In [1]: import numpy as np

In [2]: np.set_printoptions(precision=3, suppress=True, linewidth=100)

In [3]: tidy = lambda a: np.round(a, 3) + 0

In [4]: B = np.array([[2, 1, 1, 2], [2, 1, 0, 2], [0, 2, 1, 1], [0, 2, 0, 2]])

In [5]: A = np.tril(B)

In [6]: A
Out[6]: 
array([[2, 0, 0, 0],
       [2, 1, 0, 0],
       [0, 2, 1, 0],
       [0, 2, 0, 2]])

In [7]: ev, evecs = np.linalg.eig(A)

In [8]: A @ evecs[:, 0] - ev[0] * evecs[:, 0]
Out[8]: array([0., 0., 0., 0.])

In [9]: tidy(np.sort(np.linalg.eigvals(A.T)))
Out[9]: array([1., 1., 2., 2.])

In [10]: tidy(np.sort(np.linalg.eigvals(np.linalg.inv(A))))
Out[10]: array([0.5, 0.5, 1. , 1. ])

In [11]: ev
Out[11]: array([1., 2., 1., 2.])

In [12]: np.prod(ev)
Out[12]: np.float64(4.0)

In [13]: print(np.linalg.matrix_power(A - np.diag(np.diag(A)), 4))
[[0 0 0 0]
 [0 0 0 0]
 [0 0 0 0]
 [0 0 0 0]]

In [14]: A @ A
Out[14]: 
array([[4, 0, 0, 0],
       [6, 1, 0, 0],
       [4, 4, 1, 0],
       [4, 6, 0, 4]])

In [15]: tidy(np.sort(np.linalg.eigvals(A)))
Out[15]: array([1., 1., 2., 2.])

In [16]: np.linalg.matrix_rank(A - A[0, 0] * np.eye(4))
Out[16]: np.int64(3)

In [17]: K = np.load("x.npy")

In [18]: tidy(K)
Out[18]: 
array([[ 1.   ,  0.   ,  0.   ,  0.   ,  0.   ],
       [ 0.   , -0.707,  0.   , -0.707,  0.   ],
       [ 0.   ,  0.   ,  1.   ,  0.   ,  0.   ],
       [ 0.   ,  0.707,  0.   , -0.707,  0.   ],
       [ 0.   ,  0.   ,  0.   ,  0.   ,  1.   ]])

In [19]: t = np.radians(180)

In [20]: r_ = np.eye(5)

In [21]: r_[0, 0] = r_[1, 1] = np.cos(t)

In [22]: r_[0, 1], r_[1, 0] = -np.sin(t), np.sin(t)

In [23]: tidy(r_)
Out[23]: 
array([[-1.,  0.,  0.,  0.,  0.],
       [ 0., -1.,  0.,  0.,  0.],
       [ 0.,  0.,  1.,  0.,  0.],
       [ 0.,  0.,  0.,  1.,  0.],
       [ 0.,  0.,  0.,  0.,  1.]])

In [24]: B = K @ r_.T

In [25]: np.allclose(K @ K.T, B @ B.T)
Out[25]: True

In [26]: tidy(np.linalg.det(r_)), np.trace(r_)
Out[26]: (np.float64(1.0), np.float64(1.0))
